In [1]: import numpy as np

In [2]: import numpy.linalg as la

In [3]: np.set_printoptions(precision=2, suppress=True, linewidth=100, floatmode="fixed")

In [4]: rd = lambda a: np.round(a, 2) + 0

In [5]: F = np.array([[-21.39, -11.51, -9.39],
   ...:     [-16.46, -8.89, -6.67],
   ...:     [-7.83, -4.42, -2.24],
   ...:     [-2.34, -1.65, -0.12],
   ...:     [-1.61, -1.24, 0.0],
   ...:     [-0.23, -0.22, 0.0],
   ...:     [1.04, 1.1, 0.14],
   ...:     [1.41, 1.49, 0.24],
   ...:     [2.42, 2.56, 0.62],
   ...:     [3.86, 4.01, 1.3],
   ...:     [4.41, 4.54, 1.58],
   ...:     [8.85, 8.7, 4.08],
   ...:     [31.58, 28.02, 18.42]])

In [6]: Xc = F - F.mean(axis=0)

In [7]: evecs = la.svd(Xc)[2][:1]

In [8]: other = Xc - Xc @ evecs.T @ evecs

In [9]: rd(la.norm(other) / la.norm(Xc))
Out[9]: np.float64(0.09)

In [10]: rd((Xc @ evecs.T).std(axis=0))
Out[10]: array([16.37])

In [11]: rng = np.random.default_rng(70)

In [12]: W0 = np.triu(rng.random((4, 4)) < 0.6, 1).astype(int)

In [13]: W0 = W0 + W0.T

In [14]: W0
Out[14]: 
array([[0, 0, 1, 0],
       [0, 0, 1, 1],
       [1, 1, 0, 1],
       [0, 1, 1, 0]])

In [15]: ev, evecs = la.eigh(W0)

In [16]: rd(evecs.T @ W0 @ evecs)
Out[16]: 
array([[-1.48,  0.00,  0.00,  0.00],
       [ 0.00, -1.00,  0.00,  0.00],
       [ 0.00,  0.00,  0.31,  0.00],
       [ 0.00,  0.00,  0.00,  2.17]])

In [17]: rd(np.abs(evecs[:, -1]))
Out[17]: array([0.28, 0.52, 0.61, 0.52])

In [18]: np.abs(evecs[:, -1]).round(6).argmax()
Out[18]: np.int64(2)

In [19]: la.matrix_power(W0, 2)
Out[19]: 
array([[1, 1, 0, 1],
       [1, 2, 1, 1],
       [0, 1, 3, 1],
       [1, 1, 1, 2]])

In [20]: W0 @ W0
Out[20]: 
array([[1, 1, 0, 1],
       [1, 2, 1, 1],
       [0, 1, 3, 1],
       [1, 1, 1, 2]])

In [21]: np.allclose(W0, W0.T)
Out[21]: True

In [22]: np.allclose(W0 @ W0.T, W0.T @ W0)
Out[22]: True

In [23]: [round(float(la.det(W0[:i, :i])), 2) + 0 for i in range(1, 5)]
Out[23]: [0.0, 0.0, 0.0, 1.0]

In [24]: rd(la.eigvalsh(W0).min())
Out[24]: np.float64(-1.48)

In [25]: np.all(la.eigvalsh(W0) > 0)
Out[25]: np.False_

In [26]: ev, evecs = la.eigh(W0)

In [27]: x = np.array([2, 1, 4, -4])

In [28]: rd(evecs * np.abs(ev) @ evecs.T)
Out[28]: 
array([[ 0.76,  0.45, -0.12,  0.45],
       [ 0.45,  1.27,  0.33,  0.27],
       [-0.12,  0.33,  1.66,  0.33],
       [ 0.45,  0.27,  0.33,  1.27]])

In [29]: rd(la.eigvalsh(W0[1:, 1:]))
Out[29]: array([-1.00, -1.00,  2.00])

In [30]: np.kron(np.eye(2, dtype=int), W0)
Out[30]: 
array([[0, 0, 1, 0, 0, 0, 0, 0],
       [0, 0, 1, 1, 0, 0, 0, 0],
       [1, 1, 0, 1, 0, 0, 0, 0],
       [0, 1, 1, 0, 0, 0, 0, 0],
       [0, 0, 0, 0, 0, 0, 1, 0],
       [0, 0, 0, 0, 0, 0, 1, 1],
       [0, 0, 0, 0, 1, 1, 0, 1],
       [0, 0, 0, 0, 0, 1, 1, 0]])

In [31]: rd(la.det(2 * W0)), rd(la.det(W0))
Out[31]: (np.float64(16.0), np.float64(1.0))

In [32]: rd(la.det(W0[::-1]))
Out[32]: np.float64(1.0)

In [33]: rd(la.eigvals(W0).sum().real)
Out[33]: np.float64(0.0)

In [34]: rd(la.eigvals(W0))
Out[34]: array([-1.48,  0.31,  2.17, -1.00])
